$ python -q
>>> import numpy as np
>>> np.set_printoptions(precision=2, suppress=True, linewidth=100)
>>> m1 = np.array([[0, 3, 3, 3], [0, 0, -3, -3], [0, 0, 0, -2], [0, 0, 0, 0]])
>>> np.unravel_index(np.abs(m1).argmax(), m1.shape)
(np.int64(0), np.int64(1))
>>> m1.mean(axis=0)
array([ 0.  ,  0.75,  0.  , -0.5 ])
>>> np.abs(m1).max()
np.int64(3)
>>> np.linalg.matrix_rank(m1)
np.int64(3)
>>> np.count_nonzero(m1)
np.int64(6)
>>> np.diff(m1, axis=0)
array([[ 0, -3, -6, -6],
       [ 0,  0,  3,  1],
       [ 0,  0,  0,  2]])
>>> B = np.array([[0, 2, -1], [2, -5, 4]])
>>> basis = np.kron(B, m1)
>>> np.linalg.matrix_rank(basis)
np.int64(6)
>>> basis.shape
(8, 12)
>>> basis
array([[  0,   0,   0,   0,   0,   6,   6,   6,   0,  -3,  -3,  -3],
       [  0,   0,   0,   0,   0,   0,  -6,  -6,   0,   0,   3,   3],
       [  0,   0,   0,   0,   0,   0,   0,  -4,   0,   0,   0,   2],
       [  0,   0,   0,   0,   0,   0,   0,   0,   0,   0,   0,   0],
       [  0,   6,   6,   6,   0, -15, -15, -15,   0,  12,  12,  12],
       [  0,   0,  -6,  -6,   0,   0,  15,  15,   0,   0, -12, -12],
       [  0,   0,   0,  -4,   0,   0,   0,  10,   0,   0,   0,  -8],
       [  0,   0,   0,   0,   0,   0,   0,   0,   0,   0,   0,   0]])
>>> np.unique(basis.round(6), axis=0).shape
(7, 12)
>>> np.linalg.lstsq(basis[:-1].T, basis[-1])[2]
np.int32(6)
>>> np.round(basis @ np.linalg.pinv(basis) @ basis, 2) + 0
array([[  0.,   0.,   0.,   0.,   0.,   6.,   6.,   6.,   0.,  -3.,  -3.,  -3.],
       [  0.,   0.,   0.,   0.,   0.,   0.,  -6.,  -6.,   0.,   0.,   3.,   3.],
       [  0.,   0.,   0.,   0.,   0.,   0.,   0.,  -4.,   0.,   0.,   0.,   2.],
       [  0.,   0.,   0.,   0.,   0.,   0.,   0.,   0.,   0.,   0.,   0.,   0.],
       [  0.,   6.,   6.,   6.,   0., -15., -15., -15.,   0.,  12.,  12.,  12.],
       [  0.,   0.,  -6.,  -6.,   0.,   0.,  15.,  15.,   0.,   0., -12., -12.],
       [  0.,   0.,   0.,  -4.,   0.,   0.,   0.,  10.,   0.,   0.,   0.,  -8.],
       [  0.,   0.,   0.,   0.,   0.,   0.,   0.,   0.,   0.,   0.,   0.,   0.]])
>>> np.allclose(basis[:-1].T @ np.linalg.lstsq(basis[:-1].T, basis[-1])[0], basis[-1])
True
>>> np.abs(np.diag(np.linalg.qr(basis)[1])) > 1e-9
array([False,  True,  True,  True, False, False, False, False])
>>> E = np.loadtxt("case11.csv", delimiter=",")
>>> E
array([[  3.,   0.,  -2.,  -3.],
       [  5.,  -3.,  -3.,  -3.],
       [  6.,  -2.,  -5.,  -1.],
       [  7.,   1.,  -4.,  -3.],
       [  7.,   3.,  -5.,  -5.],
       [  7.,   0.,  -8.,  -3.],
       [  4.,  -2., -10.,  -1.],
       [  4.,  -4., -10.,  -2.],
       [  6.,  -5., -12.,  -4.],
       [  3.,  -6., -15.,  -3.],
       [  2.,  -5., -14.,  -6.],
       [  0.,  -7., -14.,  -6.],
       [  3.,  -5., -12.,  -9.],
       [  5.,  -8.,  -9.,  -8.],
       [  3.,  -8., -12.,  -7.],
       [  6.,  -8., -12.,  -9.],
       [  4., -10.,  -9., -11.],
       [  4.,  -9.,  -9.,  -8.],
       [  7., -10., -10.,  -8.],
       [ 10., -13., -10.,  -6.],
       [ 13., -15., -12.,  -6.],
       [ 13., -16., -12.,  -5.],
       [ 16., -15., -13.,  -3.],
       [ 17., -15., -11.,  -6.],
       [ 20., -13., -14.,  -3.],
       [ 18., -11., -12.,  -6.],
       [ 20., -11., -10.,  -7.],
       [ 21., -12., -10.,  -5.],
       [ 22., -14., -13.,  -5.],
       [ 25., -12., -11.,  -7.],
       [ 22.,  -9., -10.,  -4.],
       [ 21., -12., -10.,  -2.],
       [ 18.,  -9., -12.,   1.],
       [ 17.,  -7., -13.,   0.],
       [ 19.,  -9., -10.,  -1.],
       [ 16., -10., -13.,  -2.]])
>>> C2 = E.T @ E
>>> np.diag(C2)
array([6270., 3207., 4169., 1049.])
>>> np.linalg.matrix_rank(C2)
np.int64(4)
>>> np.allclose(C2, C2.T)
True
>>> B = np.c_[E[:, :1] @ np.array([[-3]]), np.array([2, -1, 2, -2, 1, 0, 0, -1, -1, -1, -1, -2, 2, -1, 2, 0, 0, 0, 2, -1, 0, -1, 2, 0, 1, -2, 0, 0, 1, 0, 0, 2, -1, -2, 2, 0])]
>>> B
array([[ -9.,   2.],
       [-15.,  -1.],
       [-18.,   2.],
       [-21.,  -2.],
       [-21.,   1.],
       [-21.,   0.],
       [-12.,   0.],
       [-12.,  -1.],
       [-18.,  -1.],
       [ -9.,  -1.],
       [ -6.,  -1.],
       [  0.,  -2.],
       [ -9.,   2.],
       [-15.,  -1.],
       [ -9.,   2.],
       [-18.,   0.],
       [-12.,   0.],
       [-12.,   0.],
       [-21.,   2.],
       [-30.,  -1.],
       [-39.,   0.],
       [-39.,  -1.],
       [-48.,   2.],
       [-51.,   0.],
       [-60.,   1.],
       [-54.,  -2.],
       [-60.,   0.],
       [-63.,   0.],
       [-66.,   1.],
       [-75.,   0.],
       [-66.,   0.],
       [-63.,   2.],
       [-54.,  -1.],
       [-51.,  -2.],
       [-57.,   2.],
       [-48.,   0.]])
>>> np.linalg.matrix_rank(np.c_[E, B])
np.int64(5)
>>> np.round(np.linalg.norm(B - E @ np.linalg.lstsq(E, B)[0], axis=0), 2) + 0
array([0.  , 7.53])
>>> np.linalg.norm(np.linalg.qr(E)[0].T @ B, axis=0) ** 2 / ((B ** 2).sum(axis=0) + 1e-12)
array([1.  , 0.05])
>>> x0 = np.array([-2, 3])
>>> target = B @ x0
>>> target
array([ 24.,  27.,  42.,  36.,  45.,  42.,  24.,  21.,  33.,  15.,   9.,  -6.,  24.,  27.,  24.,
        36.,  24.,  24.,  48.,  57.,  78.,  75., 102., 102., 123., 102., 120., 126., 135., 150.,
       132., 132., 105.,  96., 120.,  96.])
>>> rng = np.random.default_rng(90444)
>>> target = target + 0.02 * rng.normal(size=36)
>>> target
array([ 24.  ,  27.02,  42.  ,  36.02,  45.  ,  41.99,  24.01,  21.01,  32.98,  15.03,   8.99,
        -5.99,  24.  ,  27.01,  24.01,  36.01,  24.02,  24.01,  47.97,  57.  ,  78.02,  74.98,
       101.99, 101.98, 123.  , 101.98, 119.98, 125.98, 134.99, 150.  , 131.97, 132.01, 105.04,
        96.03, 120.01,  96.03])
>>> c, *_ = np.linalg.lstsq(B, target)
>>> np.round(B.T @ (target - B @ c), 2) + 0
array([0., 0.])
